% ipython --no-banner

In [1]: import numpy as np

In [2]: np.set_printoptions(precision=2, suppress=True, linewidth=200)

In [3]: def tidy(a):
   ...:     return np.round(a, 2) + 0
   ...: 

In [4]: X = np.diag(np.array([2, 3, 0, 1]))

In [5]: X
Out[5]: 
array([[2, 0, 0, 0],
       [0, 3, 0, 0],
       [0, 0, 0, 0],
       [0, 0, 0, 1]])

In [6]: # triangular, det is the product of the diagonal

In [7]: vals, vecs = np.linalg.eigh(X)

In [8]: vecs.T @ vecs
Out[8]: 
array([[1., 0., 0., 0.],
       [0., 1., 0., 0.],
       [0., 0., 1., 0.],
       [0., 0., 0., 1.]])

In [9]: vecs.T @ X @ vecs
Out[9]: 
array([[0., 0., 0., 0.],
       [0., 1., 0., 0.],
       [0., 0., 2., 0.],
       [0., 0., 0., 3.]])

In [10]: vals
Out[10]: array([0., 1., 2., 3.])

In [11]: vecs @ np.diag(vals) @ vecs.T
Out[11]: 
array([[2., 0., 0., 0.],
       [0., 3., 0., 0.],
       [0., 0., 0., 0.],
       [0., 0., 0., 1.]])

In [12]: tidy(np.abs(np.linalg.eigvals(X)).max())
Out[12]: np.float64(3.0)

In [13]: np.linalg.matrix_power(X, 3)
Out[13]: 
array([[ 8,  0,  0,  0],
       [ 0, 27,  0,  0],
       [ 0,  0,  0,  0],
       [ 0,  0,  0,  1]])

In [14]: X.inv()
---------------------------------------------------------------------------
AttributeError                            Traceback (most recent call last)
Cell In[14], line 1
----> 1 X.inv()

AttributeError: 'numpy.ndarray' object has no attribute 'inv'

In [15]: np.trace(X)
Out[15]: np.int64(6)

In [16]: np.allclose(X @ X.T, X.T @ X)
Out[16]: True

In [17]: left, sigma, Vh = np.linalg.svd(X)

In [18]: vecs = Vh[:(sigma > 1e-8).sum()]

In [19]: rng = np.random.default_rng(655463)

In [20]: vec = X[2] + 2 * X[0] + rng.integers(2) * np.eye(4)[1]

In [21]: vec
Out[21]: array([4., 1., 0., 0.])

In [22]: np.linalg.matrix_rank(np.vstack([X, vec]))
Out[22]: np.int64(3)

In [23]: (X != 0).astype(int)
Out[23]: 
array([[1, 0, 0, 0],
       [0, 1, 0, 0],
       [0, 0, 0, 0],
       [0, 0, 0, 1]])

In [24]: left, sigma, Vh = np.linalg.svd(X)

In [25]: sigma
Out[25]: array([3., 2., 1., 0.])

In [26]: M2 = left[:, :3] @ np.diag(sigma[:3]) @ Vh[:3]

In [27]: np.abs(X - M2).max()
Out[27]: np.float64(0.0)

In [28]: np.linalg.matrix_rank(X, rtol=0.05)
Out[28]: np.int64(3)

In [29]: tidy(np.linalg.norm(X - M2) / np.linalg.norm(X))
Out[29]: np.float64(0.0)

In [30]: tidy(np.linalg.norm(X - M2, 2)), sigma[3]
Out[30]: (np.float64(0.0), np.float64(0.0))

In [31]: M = np.loadtxt("run7.csv", delimiter=",")

In [32]: tidy(M)
Out[32]: 
array([[ 1.  ,  0.  ,  0.  ,  0.  ,  0.  ],
       [ 0.  ,  1.  ,  0.  ,  0.  ,  0.  ],
       [ 0.  ,  0.  ,  0.87,  0.  , -0.5 ],
       [ 0.  ,  0.  ,  0.  ,  1.  ,  0.  ],
       [ 0.  ,  0.  ,  0.5 ,  0.  ,  0.87]])

In [33]: # keeps lengths

In [34]: O, r_ = np.linalg.qr(M)

In [35]: np.abs(np.diag(r_))
Out[35]: array([1., 1., 1., 1., 1.])

In [36]: abs(r_[0, 0]), tidy(np.linalg.norm(M[:, 0]))
Out[36]: (np.float64(1.0), np.float64(1.0))

In [37]: tidy(r_)
Out[37]: 
array([[ 1.,  0.,  0.,  0.,  0.],
       [ 0.,  1.,  0.,  0.,  0.],
       [ 0.,  0., -1.,  0.,  0.],
       [ 0.,  0.,  0.,  1.,  0.],
       [ 0.,  0.,  0.,  0.,  1.]])

In [38]: tidy(O)
Out[38]: 
array([[ 1.  ,  0.  ,  0.  ,  0.  ,  0.  ],
       [ 0.  ,  1.  ,  0.  ,  0.  ,  0.  ],
       [ 0.  ,  0.  , -0.87,  0.  , -0.5 ],
       [ 0.  ,  0.  ,  0.  ,  1.  ,  0.  ],
       [ 0.  ,  0.  , -0.5 ,  0.  ,  0.87]])

In [39]: np.trace(O @ O.T)
Out[39]: np.float64(5.0)

In [40]: np.allclose(r_.T @ r_, M.T @ M)
Out[40]: True

In [41]: tidy(np.sort(np.linalg.eigvals(O).real))
Out[41]: array([-1.,  1.,  1.,  1.,  1.])

In [42]: (np.linalg.matrix_power((O != 0) + (O.T != 0) + np.eye(5), 5) > 0).astype(int)
Out[42]: 
array([[1, 0, 0, 0, 0],
       [0, 1, 0, 0, 0],
       [0, 0, 1, 0, 1],
       [0, 0, 0, 1, 0],
       [0, 0, 1, 0, 1]])

In [43]: tidy(np.linalg.det(O))
Out[43]: np.float64(-1.0)

In [44]: (O != 0).astype(int)
Out[44]: 
array([[1, 0, 0, 0, 0],
       [0, 1, 0, 0, 0],
       [0, 0, 1, 0, 1],
       [0, 0, 0, 1, 0],
       [0, 0, 1, 0, 1]])

In [45]: tidy(np.linalg.eigvals(M))
Out[45]: array([0.87+0.5j, 0.87-0.5j, 1.  +0.j , 1.  +0.j , 1.  +0.j ])

In [46]: tidy(np.linalg.eigvals(M).sum().real)
Out[46]: np.float64(4.73)

In [47]: tidy(np.poly(M))
Out[47]: array([ 1.  , -4.73,  9.2 , -9.2 ,  4.73, -1.  ])

In [48]: tidy(np.einsum("ii->", M))
Out[48]: np.float64(4.73)

In [49]: K = np.load("test5.npy")

In [50]: K
Out[50]: 
array([[1, 0, 0],
       [2, 1, 0],
       [0, 1, 1]])

In [51]: O, vecs = np.linalg.qr(K[:, :1])[0], np.linalg.qr(K[:, 1:])[0]

In [52]: sigma = np.linalg.svd(O.T @ vecs, compute_uv=False)

In [53]: tidy(sigma)
Out[53]: array([0.89])

In [54]: tidy(np.sort(np.linalg.eigvals(K)))
Out[54]: array([1., 1., 1.])

In [55]: proj = np.triu(np.array([[3, 0, 0], [2, 2, 3], [0, 1, 3]]), 1) + np.eye(3)

In [56]: M2 = proj @ K @ np.linalg.inv(proj)

In [57]: tidy(np.linalg.det(M2))
Out[57]: np.float64(1.0)

In [58]: np.trace(M2), np.trace(K)
Out[58]: (np.float64(3.0), np.int64(3))

In [59]: proj @ K - K @ proj
Out[59]: 
array([[ 0.,  0.,  0.],
       [ 0.,  3.,  0.],
       [ 0.,  0., -3.]])

In [60]: M2 = np.array([[-8, -4, -9, -7], [-4, -2, 8, 4], [9, 2, 5, 8], [3, -1, 9, -6]])

In [61]: C = np.array([[3, 1], [0, 2]])

In [62]: feats = np.block([[M2, np.array([[1, 1], [0, 1], [0, 2], [0, 0]])], [np.zeros((2, 4)), C]])

In [63]: feats
Out[63]: 
array([[-8., -4., -9., -7.,  1.,  1.],
       [-4., -2.,  8.,  4.,  0.,  1.],
       [ 9.,  2.,  5.,  8.,  0.,  2.],
       [ 3., -1.,  9., -6.,  0.,  0.],
       [ 0.,  0.,  0.,  0.,  3.,  1.],
       [ 0.,  0.,  0.,  0.,  0.,  2.]])

In [64]: np.allclose(feats, feats.T)
Out[64]: False

In [65]: np.trace(feats)
Out[65]: np.float64(-6.0)

In [66]: tidy(np.linalg.matrix_power(feats, 3))
Out[66]: 
array([[ -522.,  -116.,   180.,  -334.,   -37.,  -188.],
       [  -76.,  -428.,   160.,  -332.,   112.,   368.],
       [  339.,   247.,  -612.,   559.,    16.,    74.],
       [ -547.,  -371.,   252., -1095.,    52.,    12.],
       [    0.,     0.,     0.,     0.,    27.,    19.],
       [    0.,     0.,     0.,     0.,     0.,     8.]])

In [67]: tidy(np.abs(np.linalg.eigvals(feats)).max())
Out[67]: np.float64(11.88)

In [68]: tidy(np.linalg.det(feats))
Out[68]: np.float64(22800.0)

In [69]: (feats - feats.T) / 2
Out[69]: 
array([[ 0. ,  0. , -9. , -5. ,  0.5,  0.5],
       [ 0. ,  0. ,  3. ,  2.5,  0. ,  0.5],
       [ 9. , -3. ,  0. , -0.5,  0. ,  1. ],
       [ 5. , -2.5,  0.5,  0. ,  0. ,  0. ],
       [-0.5,  0. ,  0. ,  0. ,  0. ,  0.5],
       [-0.5, -0.5, -1. ,  0. , -0.5,  0. ]])

In [70]: feats @ feats
Out[70]: 
array([[-22.,  29., -68.,  10.,  -5., -27.],
       [124.,  32.,  96.,  60.,  -4.,  12.],
       [-11., -38.,  32., -63.,   9.,  25.],
       [ 43.,  14., -44.,  83.,   3.,  20.],
       [  0.,   0.,   0.,   0.,   9.,   5.],
       [  0.,   0.,   0.,   0.,   0.,   4.]])

In [71]: t3 = np.stack([feats, 3 * feats, feats[::-1]])

In [72]: (t3 @ feats.T).shape
Out[72]: (3, 6, 6)

In [73]: t3.sum(axis=0)
Out[73]: 
array([[-32., -16., -36., -28.,   4.,   6.],
       [-16.,  -8.,  32.,  16.,   3.,   5.],
       [ 39.,   7.,  29.,  26.,   0.,   8.],
       [ 21.,  -2.,  41., -16.,   0.,   2.],
       [ -4.,  -2.,   8.,   4.,  12.,   5.],
       [ -8.,  -4.,  -9.,  -7.,   1.,   9.]])

In [74]: tidy(np.linalg.norm(t3, axis=(1, 2)))
Out[74]: array([25.14, 75.42, 25.14])

In [75]: np.linalg.matrix_rank(t3.reshape(3, -1))
Out[75]: np.int64(2)

In [76]: t3.shape
Out[76]: (3, 6, 6)

In [77]: M2 = feats[0, 0] * feats[1:] - np.outer(feats[1:, 0], feats[0])

In [78]: M2
Out[78]: 
array([[   0.,    0., -100.,  -60.,    4.,   -4.],
       [   0.,   20.,   41.,   -1.,   -9.,  -25.],
       [   0.,   20.,  -45.,   69.,   -3.,   -3.],
       [   0.,    0.,    0.,    0.,  -24.,   -8.],
       [   0.,    0.,    0.,    0.,   -0.,  -16.]])

In [79]: np.linalg.matrix_rank(M2), np.linalg.matrix_rank(feats)
Out[79]: (np.int64(5), np.int64(6))

In [80]: O, vecs = np.linalg.qr(feats[:, :3])[0], np.linalg.qr(feats[:, 3:])[0]

In [81]: sigma = np.linalg.svd(O.T @ vecs, compute_uv=False)

In [82]: tidy(sigma)
Out[82]: array([0.84, 0.44, 0.06])

In [83]: C2 = feats.T @ feats

In [84]: np.allclose(C2, C2.T)
Out[84]: True

In [85]: W0 = np.tanh(np.array([[-1.2, 0.9, 0.6],
    ...:     [3.1, 1.2, 0.9],
    ...:     [-0.4, 0.6, -2.2],
    ...:     [0.3, 0.5, -0.9],
    ...:     [0.3, 2.0, -0.3],
    ...:     [0.0, 0.2, 0.8],
    ...:     [0.4, -1.7, 1.3],
    ...:     [0.8, 0.3, -1.0],
    ...:     [-1.2, 0.8, 0.4],
    ...:     [-2.4, 2.8, 0.4],
    ...:     [-0.6, -0.2, -0.4]]) @ np.array([[-0.6, -0.2, -0.9, -1.1],
    ...:     [1.6, 0.4, 1.7, -1.8],
    ...:     [0.9, 0.3, 0.8, -1.1]]))

In [86]: tidy(W0)
Out[86]: 
array([[ 0.99,  0.65,  1.  , -0.74],
       [ 0.7 ,  0.13, -0.03, -1.  ],
       [-0.65, -0.33, -0.36,  0.94],
       [-0.19, -0.13, -0.14, -0.24],
       [ 0.99,  0.57,  0.99, -1.  ],
       [ 0.78,  0.31,  0.75, -0.85],
       [-0.95, -0.35, -0.98,  0.83],
       [-0.72, -0.33, -0.77, -0.31],
       [ 0.98,  0.59,  0.99, -0.51],
       [ 1.  ,  0.94,  1.  , -0.99],
       [-0.31, -0.08, -0.12,  0.9 ]])

In [87]: vec = np.array([3, -1, 0, 0])

In [88]: y = W0 @ vec

In [89]: tidy(np.linalg.lstsq(W0, y)[0])
Out[89]: array([ 3., -1.,  0.,  0.])

In [90]: tidy(np.linalg.pinv(W0) @ W0)
Out[90]: 
array([[1., 0., 0., 0.],
       [0., 1., 0., 0.],
       [0., 0., 1., 0.],
       [0., 0., 0., 1.]])

In [91]: tidy(y)
Out[91]: array([ 2.32,  1.97, -1.63, -0.43,  2.4 ,  2.02, -2.48, -1.82,  2.36,  2.06, -0.85])

In [92]: tidy(np.linalg.solve(W0.T @ W0, W0.T @ y))
Out[92]: array([ 3., -1.,  0.,  0.])

In [93]: y = y + 0.05 * rng.normal(size=11)

In [94]: tidy(y)
Out[94]: array([ 2.32,  1.93, -1.64, -0.43,  2.34,  2.09, -2.54, -1.73,  2.35,  2.08, -0.83])

In [95]: b, *_ = np.linalg.lstsq(W0, y)

In [96]: tidy(W0.T @ (y - W0 @ b))
Out[96]: array([0., 0., 0., 0.])

In [97]: tidy(b)
Out[97]: array([ 2.85, -1.03,  0.12, -0.07])

In [98]: b.round()
Out[98]: array([ 3., -1.,  0., -0.])

In [99]: M2 = np.c_[W0[:, :1] @ np.array([[-3]]), np.array([1, 2, 2, 1, 0, 2, 0, 2, 2, 1, 2])]

In [100]: tidy(M2)
Out[100]: 
array([[-2.97,  1.  ],
       [-2.1 ,  2.  ],
       [ 1.96,  2.  ],
       [ 0.56,  1.  ],
       [-2.98,  0.  ],
       [-2.33,  2.  ],
       [ 2.84,  0.  ],
       [ 2.15,  2.  ],
       [-2.95,  2.  ],
       [-3.  ,  1.  ],
       [ 0.93,  2.  ]])

In [101]: np.linalg.matrix_rank(M2)
Out[101]: np.int64(2)

In [102]: tidy(np.linalg.norm(np.linalg.qr(W0)[0].T @ M2, axis=0) ** 2 / ((M2 ** 2).sum(axis=0) + 1e-12))
Out[102]: array([1.  , 0.08])

In [103]: C2 = np.cov(W0, rowvar=False)

In [104]: tidy(W0.std(axis=0))
Out[104]: array([0.76, 0.44, 0.72, 0.75])

In [105]: tidy(np.corrcoef(W0[:, 0], W0[:, 2])[0, 1])
Out[105]: np.float64(0.95)

In [106]: tidy(np.corrcoef(W0.T))
Out[106]: 
array([[ 1.  ,  0.94,  0.95, -0.84],
       [ 0.94,  1.  ,  0.95, -0.74],
       [ 0.95,  0.95,  1.  , -0.7 ],
       [-0.84, -0.74, -0.7 ,  1.  ]])

In [107]: np.argsort(-W0.std(axis=0).round(6), kind="stable")
Out[107]: array([0, 3, 2, 1])

In [108]: np.argwhere(np.triu(np.abs(np.corrcoef(W0.T)) > 0.8, 1))
Out[108]: 
array([[0, 1],
       [0, 2],
       [0, 3],
       [1, 2]])

In [109]: tidy(np.median(W0, axis=0))
Out[109]: array([ 0.7 ,  0.13, -0.03, -0.51])

In [110]: lab = rng.permutation(4)

In [111]: M2 = W0[:, lab] * rng.choice([-1, 1], 4)

In [112]: tidy(M2)
Out[112]: 
array([[-1.  , -0.74,  0.99, -0.65],
       [ 0.03, -1.  ,  0.7 , -0.13],
       [ 0.36,  0.94, -0.65,  0.33],
       [ 0.14, -0.24, -0.19,  0.13],
       [-0.99, -1.  ,  0.99, -0.57],
       [-0.75, -0.85,  0.78, -0.31],
       [ 0.98,  0.83, -0.95,  0.35],
       [ 0.77, -0.31, -0.72,  0.33],
       [-0.99, -0.51,  0.98, -0.59],
       [-1.  , -0.99,  1.  , -0.94],
       [ 0.12,  0.9 , -0.31,  0.08]])

In [113]: left, _, Vh = np.linalg.svd(W0.T @ M2)

In [114]: lab
Out[114]: array([2, 3, 0, 1])

In [115]: tidy(np.linalg.lstsq(W0, M2)[0])
Out[115]: 
array([[ 0.,  0.,  1.,  0.],
       [ 0.,  0.,  0., -1.],
       [-1.,  0.,  0.,  0.],
       [ 0.,  1.,  0.,  0.]])

In [116]: t3 = np.stack([W0, 2 * W0, W0[::-1]])

In [117]: tidy(np.einsum("bij,cij->bc", t3, t3))
Out[117]: 
array([[ 22.74,  45.47,  -5.25],
       [ 45.47,  90.94, -10.51],
       [ -5.25, -10.51,  22.74]])

In [118]: tidy(np.linalg.norm(t3, axis=(1, 2)))
Out[118]: array([4.77, 9.54, 4.77])

In [119]: np.linalg.matrix_rank(t3.reshape(3, -1))
Out[119]: np.int64(2)

In [120]: np.linalg.matrix_rank(t3)
Out[120]: array([4, 4, 4])

In [121]: t3.shape
Out[121]: (3, 11, 4)

In [122]: E = np.loadtxt("layer3.csv", delimiter=",")

In [123]: E
Out[123]: 
array([[-2.,  2.,  0.],
       [ 2.,  5.,  2.],
       [ 0.,  2., -3.]])

In [124]: # symmetric

In [125]: vals, vecs = np.linalg.eigvalsh(E)
---------------------------------------------------------------------------
ValueError                                Traceback (most recent call last)
Cell In[125], line 1
----> 1 vals, vecs = np.linalg.eigvalsh(E)

ValueError: too many values to unpack (expected 2)

In [126]: vals, vecs = np.linalg.eigh(E)

In [127]: tidy(vecs @ np.diag(vals) @ vecs.T)
Out[127]: 
array([[-2.,  2.,  0.],
       [ 2.,  5.,  2.],
       [ 0.,  2., -3.]])

In [128]: tidy(np.linalg.eigvalsh(E + 3 * np.eye(3)))
Out[128]: array([-0.64,  0.69,  8.95])

In [129]: vals, vecs = np.linalg.eigh(E)

In [130]: vec = np.array([2, 2, 3])

In [131]: tidy(vecs * np.maximum(vals, 0) @ vecs.T)
Out[131]: 
array([[0.34, 1.34, 0.3 ],
       [1.34, 5.34, 1.19],
       [0.3 , 1.19, 0.27]])

In [132]: tidy(vecs * np.abs(vals) @ vecs.T)
Out[132]: 
array([[2.68, 0.69, 0.6 ],
       [0.69, 5.69, 0.39],
       [0.6 , 0.39, 3.53]])

In [133]: (np.sign(vecs[:, -1].round(6)) == np.sign(vecs[0, -1].round(6))).astype(int)
Out[133]: array([1, 1, 1])

In [134]: M2 = feats + rng.integers(-2, 3, (6, 3)) @ rng.integers(-2, 3, (3, 6))

In [135]: M2
Out[135]: 
array([[ -4.,  -2., -11.,  -5.,   1.,  -3.],
       [ -2.,  -5.,  11.,   9.,   4.,   1.],
       [ 12.,   3.,   4.,  11.,   2.,   0.],
       [  3.,   3.,   5.,  -6.,   2.,   1.],
       [ -3.,   4.,  -4.,  -6.,  -1.,   2.],
       [  0.,   2.,  -2.,  -6.,  -8.,  -2.]])

In [136]: tidy(np.linalg.svd(M2 - feats, compute_uv=False))
Out[136]: array([16.11,  8.61,  7.51,  0.  ,  0.  ,  0.  ])

In [137]: np.abs(M2 - feats).sum(axis=1)
Out[137]: array([14., 17., 12., 11., 22., 22.])

In [138]: M2 - feats
Out[138]: 
array([[ 4.,  2., -2.,  2.,  0., -4.],
       [ 2., -3.,  3.,  5.,  4.,  0.],
       [ 3.,  1., -1.,  3.,  2., -2.],
       [ 0.,  4., -4.,  0.,  2.,  1.],
       [-3.,  4., -4., -6., -4.,  1.],
       [ 0.,  2., -2., -6., -8., -4.]])
